$ python -q
>>> import numpy as np
>>> np.set_printoptions(precision=2, suppress=True, linewidth=140)
>>> def rnd(a):
...     return np.round(a, 2) + 0
... 
>>> A = np.tril(np.array([[2, 1, 2], [1, -2, -1], [-1, 2, 2]]), -1) + np.eye(3, dtype=int)
>>> A
array([[ 1,  0,  0],
       [ 1,  1,  0],
       [-1,  2,  1]])
>>> # triangular, det is the product of the diagonal
>>> hat = np.triu(np.array([[2, -2, 2], [1, 2, -1], [-2, -2, 2]]), 1) + np.eye(3)
>>> A2 = hat @ A @ np.linalg.inv(hat)
>>> np.linalg.matrix_rank(A2)
np.int64(3)
>>> np.trace(A2), np.trace(A)
(np.float64(3.0), np.int64(3))
>>> hat @ A - A @ hat
array([[-4.,  4.,  0.],
       [ 1.,  0., -2.],
       [ 0., -2.,  4.]])
>>> rnd(np.poly(A2))
array([ 1., -3.,  3., -1.])
>>> A2 = A / np.linalg.norm(A, axis=1, keepdims=True)
>>> cov = A2 @ A2.T
>>> np.argwhere(np.triu(np.abs(cov) > 0.95, 1))
array([], shape=(0, 2), dtype=int64)
>>> rnd(np.linalg.norm(A2, axis=1))
array([1., 1., 1.])
>>> rnd(cov[2])
array([-0.41,  0.29,  1.  ])
>>> data = np.loadtxt("m.csv", delimiter=",")
>>> data
array([[ 1.,  3.,  5.,  5.,  5.,  5.,  2.],
       [ 2.,  4.,  6.,  6.,  6.,  6.,  3.],
       [ 1.,  3.,  5.,  5.,  5.,  5.,  2.],
       [ 2.,  4.,  6.,  6.,  6.,  6.,  3.],
       [-1.,  1.,  3.,  3.,  3.,  3.,  0.],
       [-1.,  1.,  3.,  3.,  3.,  3.,  0.],
       [-1.,  1.,  3.,  3.,  3.,  3.,  0.]])
>>> # row 2 repeats row 0
>>> left, sigma, vt = np.linalg.svd(data)
>>> evecs = vt[:(sigma > 1e-8).sum()]
>>> rng = np.random.default_rng(1768)
>>> x0 = data[6] + -2 * data[5] + rng.integers(2) * np.eye(7)[2]
>>> x0
array([ 1., -1., -2., -3., -3., -3.,  0.])
>>> rnd(np.diag(evecs.T @ evecs))
array([0.57, 0.17, 0.24, 0.24, 0.24, 0.24, 0.31])
>>> np.linalg.matrix_rank(np.vstack([data, x0]))
np.int64(3)
>>> left, sigma, vt = np.linalg.svd(data)
>>> rnd(sigma)
array([25.94,  3.86,  0.  ,  0.  ,  0.  ,  0.  ,  0.  ])
>>> A2 = left[:, :2] @ np.diag(sigma[:2]) @ vt[:2]
>>> rnd(np.linalg.norm(data - A2, 2)), rnd(sigma[2])
(np.float64(0.0), np.float64(0.0))
>>> data @ data
array([[ 10.,  62., 114., 114., 114., 114.,  36.],
       [ 13.,  79., 145., 145., 145., 145.,  46.],
       [ 10.,  62., 114., 114., 114., 114.,  36.],
       [ 13.,  79., 145., 145., 145., 145.,  46.],
       [  4.,  28.,  52.,  52.,  52.,  52.,  16.],
       [  4.,  28.,  52.,  52.,  52.,  52.,  16.],
       [  4.,  28.,  52.,  52.,  52.,  52.,  16.]])
>>> np.allclose(data @ data.T, data.T @ data)
False
>>> rnd(np.sort(np.abs(np.linalg.eigvals(data))))
array([ 0.  ,  0.  ,  0.  ,  0.  ,  0.  ,  0.37, 21.63])
>>> (data + data.T) / 2
array([[1. , 2.5, 3. , 3.5, 2. , 2. , 0.5],
       [2.5, 4. , 4.5, 5. , 3.5, 3.5, 2. ],
       [3. , 4.5, 5. , 5.5, 4. , 4. , 2.5],
       [3.5, 5. , 5.5, 6. , 4.5, 4.5, 3. ],
       [2. , 3.5, 4. , 4.5, 3. , 3. , 1.5],
       [2. , 3.5, 4. , 4.5, 3. , 3. , 1.5],
       [0.5, 2. , 2.5, 3. , 1.5, 1.5, 0. ]])
>>> (data - data.T) / 2
array([[ 0. ,  0.5,  2. ,  1.5,  3. ,  3. ,  1.5],
       [-0.5,  0. ,  1.5,  1. ,  2.5,  2.5,  1. ],
       [-2. , -1.5,  0. , -0.5,  1. ,  1. , -0.5],
       [-1.5, -1. ,  0.5,  0. ,  1.5,  1.5,  0. ],
       [-3. , -2.5, -1. , -1.5,  0. ,  0. , -1.5],
       [-3. , -2.5, -1. , -1.5,  0. ,  0. , -1.5],
       [-1.5, -1. ,  0.5,  0. ,  1.5,  1.5,  0. ]])
>>> np.trace(data)
np.float64(22.0)
>>> K = np.load("data.npy")
>>> rnd(K)
array([[-0.08,  0.68, -0.73],
       [ 0.66, -0.51, -0.55],
       [-0.74, -0.53, -0.41]])
>>> lab = rng.permutation(3)
>>> lab
array([2, 1, 0])
>>> A2 = K[lab][:, lab]
>>> rnd(np.trace(A2))
np.float64(-1.0)
>>> rnd(np.sort(np.abs(np.linalg.eigvals(A2))))
array([1., 1., 1.])
>>> np.allclose(A2, K)
False
>>> rnd(K.sum(axis=0))
array([-0.17, -0.36, -1.69])
>>> np.unravel_index(np.abs(K).argmax(), K.shape)
(np.int64(2), np.int64(0))
>>> K.shape
(3, 3)
>>> rnd(np.diff(K, axis=0))
array([[ 0.74, -1.19,  0.18],
       [-1.41, -0.02,  0.14]])
>>> rnd(np.linalg.svd(K, compute_uv=False))
array([1., 1., 1.])
>>> np.linalg.matrix_rank(K)
np.int64(3)
>>> rnd(K - K[0])
array([[ 0.  ,  0.  ,  0.  ],
       [ 0.74, -1.19,  0.18],
       [-0.66, -1.21,  0.32]])
>>> x0 = np.array([0, 3, 3])
>>> target = K @ x0
>>> rnd(target)
array([-0.14, -3.18, -2.81])
>>> rnd(np.linalg.solve(K, target))
array([0., 3., 3.])
>>> rnd(np.linalg.solve(K, K[:, 1]))
array([0., 1., 0.])
>>> A2 = np.array([[1, 0], [3, 2], [0, 3]])
>>> rnd(np.einsum("ik,kj->ji", K, A2))
array([[ 1.96, -0.86, -2.33],
       [-0.82, -2.67, -2.28]])
>>> rnd(A2.T @ K.T)
array([[ 1.96, -0.86, -2.33],
       [-0.82, -2.67, -2.28]])
>>> rnd(K @ A2)
array([[ 1.96, -0.82],
       [-0.86, -2.67],
       [-2.33, -2.28]])
>>> rnd(np.einsum("ik,kj->ij", K, A2))
array([[ 1.96, -0.82],
       [-0.86, -2.67],
       [-2.33, -2.28]])
>>> np.linalg.matrix_rank(np.vstack([K, A2.T]))
np.int64(3)
>>> np.vstack([K, A2.T]).shape
(5, 3)
>>> rnd(np.einsum("ij->j", K))
array([-0.17, -0.36, -1.69])
>>> np.linalg.matrix_rank(K @ A2)
np.int64(2)
>>> rnd(np.einsum("ij,ij->i", K, K))
array([1., 1., 1.])
>>> q = K.astype(float).copy()
>>> for j in range(3):
...     q[:, j] -= q[:, :j] @ (q[:, :j].T @ q[:, j])
...     q[:, j] /= np.linalg.norm(q[:, j])
... 
>>> rnd(q.T @ q)
array([[1., 0., 0.],
       [0., 1., 0.],
       [0., 0., 1.]])
>>> J = np.loadtxt("sample17.csv", delimiter=",")
>>> rnd(J)
array([[ 0.71,  0.04,  0.38, -0.04, -0.38, -0.46],
       [ 0.04,  0.99, -0.05,  0.01,  0.05,  0.07],
       [ 0.38, -0.05,  0.51,  0.05,  0.49,  0.59],
       [-0.04,  0.01,  0.05,  0.99, -0.05, -0.07],
       [-0.38,  0.05,  0.49, -0.05,  0.51, -0.59],
       [-0.46,  0.07,  0.59, -0.07, -0.59,  0.28]])
>>> # orthonormal columns
>>> [round(float(np.linalg.det(J[:i, :i])), 2) + 0 for i in range(1, 7)]
[0.71, 0.7, 0.22, 0.21, -0.28, -1.0]
>>> th = np.radians(90)
>>> r_ = np.eye(6)
>>> r_[4, 4] = r_[1, 1] = np.cos(th)
>>> r_[4, 1], r_[1, 4] = -np.sin(th), np.sin(th)
>>> rnd(r_)
array([[ 1.,  0.,  0.,  0.,  0.,  0.],
       [ 0.,  0.,  0.,  0.,  1.,  0.],
       [ 0.,  0.,  1.,  0.,  0.,  0.],
       [ 0.,  0.,  0.,  1.,  0.,  0.],
       [ 0., -1.,  0.,  0.,  0.,  0.],
       [ 0.,  0.,  0.,  0.,  0.,  1.]])
>>> A2 = J @ r_.T
>>> np.allclose(J @ J.T, A2 @ A2.T)
True
>>> rnd(np.linalg.det(r_)), np.trace(r_)
(np.float64(1.0), np.float64(4.0))
>>> rnd(A2)
array([[ 0.71, -0.38,  0.38, -0.04, -0.04, -0.46],
       [ 0.04,  0.05, -0.05,  0.01, -0.99,  0.07],
       [ 0.38,  0.49,  0.51,  0.05,  0.05,  0.59],
       [-0.04, -0.05,  0.05,  0.99, -0.01, -0.07],
       [-0.38,  0.51,  0.49, -0.05, -0.05, -0.59],
       [-0.46, -0.59,  0.59, -0.07, -0.07,  0.28]])
>>> F = np.loadtxt("layer17.csv", delimiter=",")
>>> F
array([[ 0.,  0.,  0., -1., -1., -1., -2.],
       [ 2., -2., -2., -1., -1., -2., -2.],
       [-2.,  2.,  2.,  0., -2.,  0.,  0.],
       [ 0.,  0., -1.,  0.,  2.,  2.,  0.],
       [-1., -1.,  0., -1.,  1.,  1., -2.],
       [-1., -2.,  0., -2.,  0.,  2.,  0.],
       [-1., -1.,  1.,  1.,  0.,  0.,  2.]])
>>> rnd(np.linalg.norm(F[1], 1)), rnd(np.linalg.norm(F[1], np.inf))
(np.float64(12.0), np.float64(2.0))
>>> rnd(np.linalg.norm(F, 2))
np.float64(5.84)
>>> rnd(np.linalg.norm(F) ** 2 / np.linalg.norm(F, 2) ** 2)
np.float64(2.46)
>>> np.linalg.norm(F, axis=1).argmax()
np.int64(1)
>>> F[1] @ F[3]
np.float64(-4.0)
>>> rnd(np.linalg.norm(F, "nuc"))
np.float64(19.52)
>>> arr = np.load("out4.npy")
>>> arr
array([[-2.,  0., -3.,  0., -3.,  0.,  0.],
       [ 0., -2.,  0., -3.,  0., -3., -3.],
       [-3.,  0., -2.,  0., -3.,  0.,  0.],
       [ 0., -3.,  0., -2.,  0., -3., -3.],
       [-3.,  0., -3.,  0., -2.,  0.,  0.],
       [ 0., -3.,  0., -3.,  0., -2., -3.],
       [ 0., -3.,  0., -3.,  0., -3., -2.]])
>>> # splits into 2 blocks
>>> A2 = np.linalg.inv(arr)
>>> rnd(arr @ A2)
array([[1., 0., 0., 0., 0., 0., 0.],
       [0., 1., 0., 0., 0., 0., 0.],
       [0., 0., 1., 0., 0., 0., 0.],
       [0., 0., 0., 1., 0., 0., 0.],
       [0., 0., 0., 0., 1., 0., 0.],
       [0., 0., 0., 0., 0., 1., 0.],
       [0., 0., 0., 0., 0., 0., 1.]])
>>> rnd(np.linalg.slogdet(arr)[0])
np.float64(1.0)
>>> rnd(np.linalg.det(arr) * np.linalg.det(A2))
np.float64(1.0)
>>> left, sigma, vt = np.linalg.svd(J, full_matrices=False)
>>> rnd(sigma / sigma[0])
array([1., 1., 1., 1., 1., 1.])
>>> rnd(sigma)
array([1., 1., 1., 1., 1., 1.])
>>> rnd(left.T @ left)
array([[1., 0., 0., 0., 0., 0.],
       [0., 1., 0., 0., 0., 0.],
       [0., 0., 1., 0., 0., 0.],
       [0., 0., 0., 1., 0., 0.],
       [0., 0., 0., 0., 1., 0.],
       [0., 0., 0., 0., 0., 1.]])
>>> X = np.array([[-2, -1, 0, 1, 2, 3, 4],
...     [5, 6, 7, 8, 9, 10, 11],
...     [12, 13, 14, 15, 16, 17, 18],
...     [19, 20, 21, 22, 23, 24, 25],
...     [26, 27, 28, 29, 30, 31, 32],
...     [33, 34, 35, 36, 37, 38, 39]])
>>> X
array([[-2, -1,  0,  1,  2,  3,  4],
       [ 5,  6,  7,  8,  9, 10, 11],
       [12, 13, 14, 15, 16, 17, 18],
       [19, 20, 21, 22, 23, 24, 25],
       [26, 27, 28, 29, 30, 31, 32],
       [33, 34, 35, 36, 37, 38, 39]])
>>> left, sigma, vt = np.linalg.svd(X)
>>> evecs = vt[:(sigma > 1e-8).sum()]
>>> x0 = X[5] + 3 * X[1] + rng.integers(2) * np.eye(7)[4]
>>> x0
array([48., 52., 56., 60., 64., 68., 72.])
>>> rnd(np.diag(evecs.T @ evecs))
array([0.46, 0.29, 0.18, 0.14, 0.18, 0.29, 0.46])
>>> rnd(np.linalg.norm(x0 - evecs.T @ evecs @ x0))
np.float64(0.0)
>>> rnd(evecs.T @ evecs)
array([[ 0.46,  0.36,  0.25,  0.14,  0.04, -0.07, -0.18],
       [ 0.36,  0.29,  0.21,  0.14,  0.07,  0.  , -0.07],
       [ 0.25,  0.21,  0.18,  0.14,  0.11,  0.07,  0.04],
       [ 0.14,  0.14,  0.14,  0.14,  0.14,  0.14,  0.14],
       [ 0.04,  0.07,  0.11,  0.14,  0.18,  0.21,  0.25],
       [-0.07,  0.  ,  0.07,  0.14,  0.21,  0.29,  0.36],
       [-0.18, -0.07,  0.04,  0.14,  0.25,  0.36,  0.46]])
>>> np.linalg.matrix_rank(np.vstack([X, x0]))
np.int64(2)
>>> x0 = np.array([1, 1, 3, 1, 2, 1, 1])
>>> np.einsum("ij,j->i", X, x0)
array([  9,  79, 149, 219, 289, 359])
>>> q, r_ = np.linalg.qr(F)
>>> rnd(abs(r_[0, 0])), rnd(np.linalg.norm(F[:, 0]))
(np.float64(3.32), np.float64(3.32))
>>> q.shape, r_.shape
((7, 7), (7, 7))
>>> np.allclose(r_.T @ r_, F.T @ F)
True
>>> rnd(np.abs(np.diag(r_)))
array([3.32, 3.54, 1.24, 2.04, 1.55, 1.27, 0.27])
>>> A2 = X[0, 0] * X[1:] - np.outer(X[1:, 0], X[0])
>>> A2
array([[   0,   -7,  -14,  -21,  -28,  -35,  -42],
       [   0,  -14,  -28,  -42,  -56,  -70,  -84],
       [   0,  -21,  -42,  -63,  -84, -105, -126],
       [   0,  -28,  -56,  -84, -112, -140, -168],
       [   0,  -35,  -70, -105, -140, -175, -210]])
>>> np.linalg.matrix_rank(A2), np.linalg.matrix_rank(X)
(np.int64(1), np.int64(2))
>>> X[:, 0] / X[0, 0]
array([  1. ,  -2.5,  -6. ,  -9.5, -13. , -16.5])
>>> np.linalg.matrix_rank(A2, rtol=0.1)
np.int64(1)
>>> np.argsort(-np.linalg.norm(A2, axis=0).round(6), kind="stable")[:3]
array([6, 5, 4])
>>> rnd(np.linalg.norm(A2, 2) / np.linalg.norm(A2))
np.float64(1.0)
>>> W0 = np.load("case19.npy")
>>> W0
array([[14.69, -0.41, 12.57,  5.75],
       [15.56,  1.32, 16.92,  5.32],
       [16.25,  1.16, 14.8 ,  6.09],
       [13.74, -0.62, 14.7 ,  6.26],
       [14.68,  0.81, 14.13,  9.04],
       [15.13,  0.16, 15.31,  3.45],
       [16.23, -0.45, 14.83,  4.39],
       [15.95,  0.44, 15.1 ,  4.07],
       [14.99, -0.83, 14.89,  5.21],
       [14.64,  0.29, 15.65,  5.33]])
>>> A2 = K + rng.integers(-2, 3, (3, 2)) @ rng.integers(-2, 3, (2, 3))
>>> rnd(A2)
array([[-1.08,  1.68, -0.73],
       [-2.34, -5.51, -0.55],
       [-6.74, -2.53, -0.41]])
>>> rnd(np.linalg.svd(A2 - K, compute_uv=False))
array([8.07, 3.29, 0.  ])
>>> np.linalg.matrix_rank(A2 - K, tol=1e-8)
np.int64(2)
>>> rnd(A2 - K)
array([[-1.,  1.,  0.],
       [-3., -5.,  0.],
       [-6., -2.,  0.]])
>>> def softmax(z):
...     e = np.exp(z - z.max(axis=-1, keepdims=True))
...     return e / e.sum(axis=-1, keepdims=True)
... 
>>> rnd(softmax(10 * W0[0]))
array([1., 0., 0., 0.])
>>> rnd(softmax(W0[0] + 2))
array([0.89, 0.  , 0.11, 0.  ])
>>> S = W0 @ W0.T / np.sqrt(4)
>>> rnd(softmax(S))
array([[0., 1., 0., 0., 0., 0., 0., 0., 0., 0.],
       [0., 1., 0., 0., 0., 0., 0., 0., 0., 0.],
       [0., 1., 0., 0., 0., 0., 0., 0., 0., 0.],
       [0., 1., 0., 0., 0., 0., 0., 0., 0., 0.],
       [0., 1., 0., 0., 0., 0., 0., 0., 0., 0.],
       [0., 1., 0., 0., 0., 0., 0., 0., 0., 0.],
       [0., 1., 0., 0., 0., 0., 0., 0., 0., 0.],
       [0., 1., 0., 0., 0., 0., 0., 0., 0., 0.],
       [0., 1., 0., 0., 0., 0., 0., 0., 0., 0.],
       [0., 1., 0., 0., 0., 0., 0., 0., 0., 0.]])
>>> cen = (W0 - W0.mean(axis=0)) / W0.std(axis=0)
>>> rnd(cen.std(axis=0))
array([1., 1., 1., 1.])
>>> beta = np.linalg.lstsq(np.delete(cen, 2, axis=1), cen[:, 2])[0]
>>> rnd(1 - np.var(cen[:, 2] - np.delete(cen, 2, axis=1) @ beta))
np.float64(0.46)
>>> np.abs(beta).argmax()
np.int64(1)
>>> rnd(beta)
array([-0.28,  0.72, -0.62])
